$ ipython --no-banner

In [1]: import numpy as np

In [2]: np.set_printoptions(precision=3, suppress=True, linewidth=100)

In [3]: W0 = np.loadtxt("run11.csv", delimiter=",")

In [4]: print(W0)
[[-3.  0.  0.  0.  1.  0.  0. -3. -2.  0.  0.  0.  3.  0.  0.  0.]
 [ 3.  0.  0.  0.  0. -1.  0.  0.  0.  0.  0.  0. -2.  0.  2.  0.]
 [ 0.  0.  0.  3.  0.  0.  0.  0.  1.  0.  0.  0.  0.  0.  0.  2.]
 [ 0.  0.  0.  0.  0.  0.  0.  0.  1.  0.  0.  0.  0.  0.  0.  0.]
 [ 1. -2.  0. -3.  0.  0.  2.  0.  0.  3.  0.  0. -1.  0.  0.  0.]
 [ 0.  0.  0.  0.  0.  0.  0.  0. -3. -1.  0.  0.  0. -2.  0.  0.]
 [ 0.  0. -3.  0.  0.  0.  0.  0.  0.  0.  0.  0. -3. -2.  2. -2.]]

In [5]: print(round(float(np.linalg.norm(W0)), 3))
11.705

In [6]: print(np.linalg.matrix_rank(W0))
7

In [7]: print(np.count_nonzero(W0))
27

In [8]: np.zeros(7, 16)
TypeError: Cannot interpret '16' as a data type


In [9]: print(np.diff(W0, axis=0))
[[ 6.  0.  0.  0. -1. -1.  0.  3.  2.  0.  0.  0. -5.  0.  2.  0.]
 [-3.  0.  0.  3.  0.  1.  0.  0.  1.  0.  0.  0.  2.  0. -2.  2.]
 [ 0.  0.  0. -3.  0.  0.  0.  0.  0.  0.  0.  0.  0.  0.  0. -2.]
 [ 1. -2.  0. -3.  0.  0.  2.  0. -1.  3.  0.  0. -1.  0.  0.  0.]
 [-1.  2.  0.  3.  0.  0. -2.  0. -3. -4.  0.  0.  1. -2.  0.  0.]
 [ 0.  0. -3.  0.  0.  0.  0.  0.  3.  1.  0.  0. -3.  0.  2. -2.]]

In [10]: print(W0 - W0[0])
[[ 0.  0.  0.  0.  0.  0.  0.  0.  0.  0.  0.  0.  0.  0.  0.  0.]
 [ 6.  0.  0.  0. -1. -1.  0.  3.  2.  0.  0.  0. -5.  0.  2.  0.]
 [ 3.  0.  0.  3. -1.  0.  0.  3.  3.  0.  0.  0. -3.  0.  0.  2.]
 [ 3.  0.  0.  0. -1.  0.  0.  3.  3.  0.  0.  0. -3.  0.  0.  0.]
 [ 4. -2.  0. -3. -1.  0.  2.  3.  2.  3.  0.  0. -4.  0.  0.  0.]
 [ 3.  0.  0.  0. -1.  0.  0.  3. -1. -1.  0.  0. -3. -2.  0.  0.]
 [ 3.  0. -3.  0. -1.  0.  0.  3.  2.  0.  0.  0. -6. -2.  2. -2.]]

In [11]: print(W0.sum(axis=1))
[-4.  2.  6.  1.  0. -6. -8.]

In [12]: print(np.abs(W0).max())
3.0

In [13]: u = np.array([-2, -2])

In [14]: print(np.convolve(W0[1], u))
[-6. -6.  0.  0.  0.  2.  2.  0.  0.  0.  0.  0.  4.  4. -4. -4.  0.]

In [15]: print(np.array([np.convolve(row, u, "same") for row in W0]))
[[ 6.  6.  0.  0. -2. -2.  0.  6. 10.  4.  0.  0. -6. -6.  0.  0.]
 [-6. -6.  0.  0.  0.  2.  2.  0.  0.  0.  0.  0.  4.  4. -4. -4.]
 [ 0.  0.  0. -6. -6.  0.  0.  0. -2. -2.  0.  0.  0.  0.  0. -4.]
 [ 0.  0.  0.  0.  0.  0.  0.  0. -2. -2.  0.  0.  0.  0.  0.  0.]
 [-2.  2.  4.  6.  6.  0. -4. -4.  0. -6. -6.  0.  2.  2.  0.  0.]
 [ 0.  0.  0.  0.  0.  0.  0.  0.  6.  8.  2.  0.  0.  4.  4.  0.]
 [ 0.  0.  6.  6.  0.  0.  0.  0.  0.  0.  0.  0.  6. 10.  0.  0.]]

In [16]: print(np.correlate(W0[1], W0[5], "full"))
[ 0.  0. -6.  0.  0.  0. -3. -7.  0.  0.  0.  1.  3.  0.  4.  0. -4.  0.  2.  6. -2. -6.  0.  0.
  0.  0.  0.  0.  0.  0.  0.]

In [17]: print(W0.reshape(-1, 2))
[[-3.  0.]
 [ 0.  0.]
 [ 1.  0.]
 [ 0. -3.]
 [-2.  0.]
 [ 0.  0.]
 [ 3.  0.]
 [ 0.  0.]
 [ 3.  0.]
 [ 0.  0.]
 [ 0. -1.]
 [ 0.  0.]
 [ 0.  0.]
 [ 0.  0.]
 [-2.  0.]
 [ 2.  0.]
 [ 0.  0.]
 [ 0.  3.]
 [ 0.  0.]
 [ 0.  0.]
 [ 1.  0.]
 [ 0.  0.]
 [ 0.  0.]
 [ 0.  2.]
 [ 0.  0.]
 [ 0.  0.]
 [ 0.  0.]
 [ 0.  0.]
 [ 1.  0.]
 [ 0.  0.]
 [ 0.  0.]
 [ 0.  0.]
 [ 1. -2.]
 [ 0. -3.]
 [ 0.  0.]
 [ 2.  0.]
 [ 0.  3.]
 [ 0.  0.]
 [-1.  0.]
 [ 0.  0.]
 [ 0.  0.]
 [ 0.  0.]
 [ 0.  0.]
 [ 0.  0.]
 [-3. -1.]
 [ 0.  0.]
 [ 0. -2.]
 [ 0.  0.]
 [ 0.  0.]
 [-3.  0.]
 [ 0.  0.]
 [ 0.  0.]
 [ 0.  0.]
 [ 0.  0.]
 [-3. -2.]
 [ 2. -2.]]

In [18]: t3 = W0.reshape(7, 2, -1)

In [19]: print(t3[:, 0])
[[-3.  0.  0.  0.  1.  0.  0. -3.]
 [ 3.  0.  0.  0.  0. -1.  0.  0.]
 [ 0.  0.  0.  3.  0.  0.  0.  0.]
 [ 0.  0.  0.  0.  0.  0.  0.  0.]
 [ 1. -2.  0. -3.  0.  0.  2.  0.]
 [ 0.  0.  0.  0.  0.  0.  0.  0.]
 [ 0.  0. -3.  0.  0.  0.  0.  0.]]

In [20]: print(t3.transpose(1, 0, 2))
[[[-3.  0.  0.  0.  1.  0.  0. -3.]
  [ 3.  0.  0.  0.  0. -1.  0.  0.]
  [ 0.  0.  0.  3.  0.  0.  0.  0.]
  [ 0.  0.  0.  0.  0.  0.  0.  0.]
  [ 1. -2.  0. -3.  0.  0.  2.  0.]
  [ 0.  0.  0.  0.  0.  0.  0.  0.]
  [ 0.  0. -3.  0.  0.  0.  0.  0.]]

 [[-2.  0.  0.  0.  3.  0.  0.  0.]
  [ 0.  0.  0.  0. -2.  0.  2.  0.]
  [ 1.  0.  0.  0.  0.  0.  0.  2.]
  [ 1.  0.  0.  0.  0.  0.  0.  0.]
  [ 0.  3.  0.  0. -1.  0.  0.  0.]
  [-3. -1.  0.  0.  0. -2.  0.  0.]
  [ 0.  0.  0.  0. -3. -2.  2. -2.]]]

In [21]: print(np.einsum("ihd,ihd->ih", t3, t3))
[[19. 13.]
 [10.  8.]
 [ 9.  5.]
 [ 0.  1.]
 [18. 10.]
 [ 0. 14.]
 [ 9. 21.]]

In [22]: other = np.array([[0.2], [1.1], [1.3], [0.8], [1.0], [-0.3]])

In [23]: cent = np.array([[0.5, 0.6, 0.8, 0.3, -1.2, 0.1, -0.2, 1.1, -0.5, 0.7, 1.3, -0.7, 0.2]])

In [24]: mat = other @ cent

In [25]: print(mat)
[[ 0.1   0.12  0.16  0.06 -0.24  0.02 -0.04  0.22 -0.1   0.14  0.26 -0.14  0.04]
 [ 0.55  0.66  0.88  0.33 -1.32  0.11 -0.22  1.21 -0.55  0.77  1.43 -0.77  0.22]
 [ 0.65  0.78  1.04  0.39 -1.56  0.13 -0.26  1.43 -0.65  0.91  1.69 -0.91  0.26]
 [ 0.4   0.48  0.64  0.24 -0.96  0.08 -0.16  0.88 -0.4   0.56  1.04 -0.56  0.16]
 [ 0.5   0.6   0.8   0.3  -1.2   0.1  -0.2   1.1  -0.5   0.7   1.3  -0.7   0.2 ]
 [-0.15 -0.18 -0.24 -0.09  0.36 -0.03  0.06 -0.33  0.15 -0.21 -0.39  0.21 -0.06]]

In [26]: print(np.unique(mat.round(6), axis=0).shape)
(6, 13)

In [27]: print(mat @ np.linalg.pinv(mat) @ mat)
[[ 0.1   0.12  0.16  0.06 -0.24  0.02 -0.04  0.22 -0.1   0.14  0.26 -0.14  0.04]
 [ 0.55  0.66  0.88  0.33 -1.32  0.11 -0.22  1.21 -0.55  0.77  1.43 -0.77  0.22]
 [ 0.65  0.78  1.04  0.39 -1.56  0.13 -0.26  1.43 -0.65  0.91  1.69 -0.91  0.26]
 [ 0.4   0.48  0.64  0.24 -0.96  0.08 -0.16  0.88 -0.4   0.56  1.04 -0.56  0.16]
 [ 0.5   0.6   0.8   0.3  -1.2   0.1  -0.2   1.1  -0.5   0.7   1.3  -0.7   0.2 ]
 [-0.15 -0.18 -0.24 -0.09  0.36 -0.03  0.06 -0.33  0.15 -0.21 -0.39  0.21 -0.06]]

In [28]: print(np.abs(np.diag(np.linalg.qr(mat)[1])) > 1e-9)
[ True False False False False False]
